% ipython --no-banner

In [1]: import numpy as np

In [2]: import numpy.linalg as la

In [3]: np.set_printoptions(precision=1, suppress=True, linewidth=160)

In [4]: K = np.loadtxt("m.csv", delimiter=",")

In [5]: K
Out[5]: 
array([[-2.,  1.,  1.,  1.,  1.,  1.,  1.,  1.,  1.],
       [ 1., -2.,  1.,  1.,  1.,  1.,  1.,  1.,  1.],
       [ 1.,  1., -2.,  1.,  1.,  1.,  1.,  1.,  1.],
       [ 1.,  1.,  1., -2.,  1.,  1.,  1.,  1.,  1.],
       [ 1.,  1.,  1.,  1., -2.,  1.,  1.,  1.,  1.],
       [ 1.,  1.,  1.,  1.,  1., -2.,  1.,  1.,  1.],
       [ 1.,  1.,  1.,  1.,  1.,  1., -2.,  1.,  1.],
       [ 1.,  1.,  1.,  1.,  1.,  1.,  1., -2.,  1.],
       [ 1.,  1.,  1.,  1.,  1.,  1.,  1.,  1., -2.]])

In [6]: r0, g = K[3], K[8]

In [7]: r0 @ g
Out[7]: np.float64(3.0)

In [8]: p = (r0 @ g) / (r0 @ r0) * r0

In [9]: np.outer(r0, g)
Out[9]: 
array([[ 1.,  1.,  1.,  1.,  1.,  1.,  1.,  1., -2.],
       [ 1.,  1.,  1.,  1.,  1.,  1.,  1.,  1., -2.],
       [ 1.,  1.,  1.,  1.,  1.,  1.,  1.,  1., -2.],
       [-2., -2., -2., -2., -2., -2., -2., -2.,  4.],
       [ 1.,  1.,  1.,  1.,  1.,  1.,  1.,  1., -2.],
       [ 1.,  1.,  1.,  1.,  1.,  1.,  1.,  1., -2.],
       [ 1.,  1.,  1.,  1.,  1.,  1.,  1.,  1., -2.],
       [ 1.,  1.,  1.,  1.,  1.,  1.,  1.,  1., -2.],
       [ 1.,  1.,  1.,  1.,  1.,  1.,  1.,  1., -2.]])

In [10]: p
Out[10]: array([ 0.2,  0.2,  0.2, -0.5,  0.2,  0.2,  0.2,  0.2,  0.2])

In [11]: (g - p) @ r0
Out[11]: np.float64(0.0)

In [12]: [round(float(la.det(K[:i, :i])), 2) + 0 for i in range(1, 10)]
Out[12]: [-2.0, 3.0, 0.0, -27.0, 162.0, -729.0, 2916.0, -10935.0, 39366.0]

In [13]: round(la.eigvalsh(K).min(), 1)
Out[13]: np.float64(-3.0)

In [14]: feats = np.load("case15.npy")

In [15]: feats
Out[15]: 
array([[ -1,   2,  -3,   5,  -3, -10,   0,  -5],
       [  5,  -2,   2,   0,  -3,  -8,  -1,  -4],
       [ -3,  -4,   4,   5,  -1, -10,   5,  -5],
       [  4,  -5,  -4,  -2,  -3,   2,   2,   1],
       [  3,   5,   4,   0,  -1,   8,   0,   4],
       [ -1,  -2,   1,   2,  -5,  -6,   0,  -3],
       [  0,  -2,   2,   1,   1,  -8,   0,  -4],
       [  1,   5,  -2,   1,  -4,   4,   0,   2]])

In [16]: w1 = np.array([[0, -3, -3, 3, 0, 2],
    ...:     [-2, -1, 3, 3, 0, 0],
    ...:     [0, -1, -2, 3, 1, 1],
    ...:     [-2, -2, -3, -1, -1, 0],
    ...:     [-3, -3, 1, -1, -3, 0],
    ...:     [0, 3, 3, 0, 3, 0],
    ...:     [2, -3, -3, 0, 3, -3],
    ...:     [-3, -2, -2, 3, -2, -1]])

In [17]: b = np.array([-6, 2, -7, -9, 3, -5])

In [18]: hid = np.maximum(feats @ w1 + b, 0)

In [19]: (hid > 0).mean(axis=0)
Out[19]: array([0.8, 0.5, 0.2, 0.2, 0.5, 0.4])

In [20]: (hid > 0).astype(int)
Out[20]: 
array([[1, 0, 0, 0, 0, 0],
       [1, 0, 0, 0, 0, 1],
       [1, 0, 0, 0, 0, 0],
       [1, 1, 0, 0, 1, 0],
       [0, 1, 1, 1, 1, 1],
       [1, 1, 0, 0, 1, 0],
       [1, 0, 0, 0, 0, 1],
       [0, 1, 1, 1, 1, 0]])

In [21]: hid
Out[21]: 
array([[ 4,  0,  0,  0,  0,  0],
       [17,  0,  0,  0,  0, 14],
       [20,  0,  0,  0,  0,  0],
       [18, 10,  0,  0, 20,  0],
       [ 0,  3,  6, 40, 26,  1],
       [18,  5,  0,  0,  5,  0],
       [ 5,  0,  0,  0,  0,  1],
       [ 0, 14, 10, 12, 20,  0]])

In [22]: C = np.array([[5, 0], [1, 2], [4, 5], [0, 4], [0, 4], [3, 2]])

In [23]: hid @ C
Out[23]: 
array([[ 20,   0],
       [127,  28],
       [100,   0],
       [100, 100],
       [ 30, 302],
       [ 95,  30],
       [ 28,   2],
       [ 54, 206]])
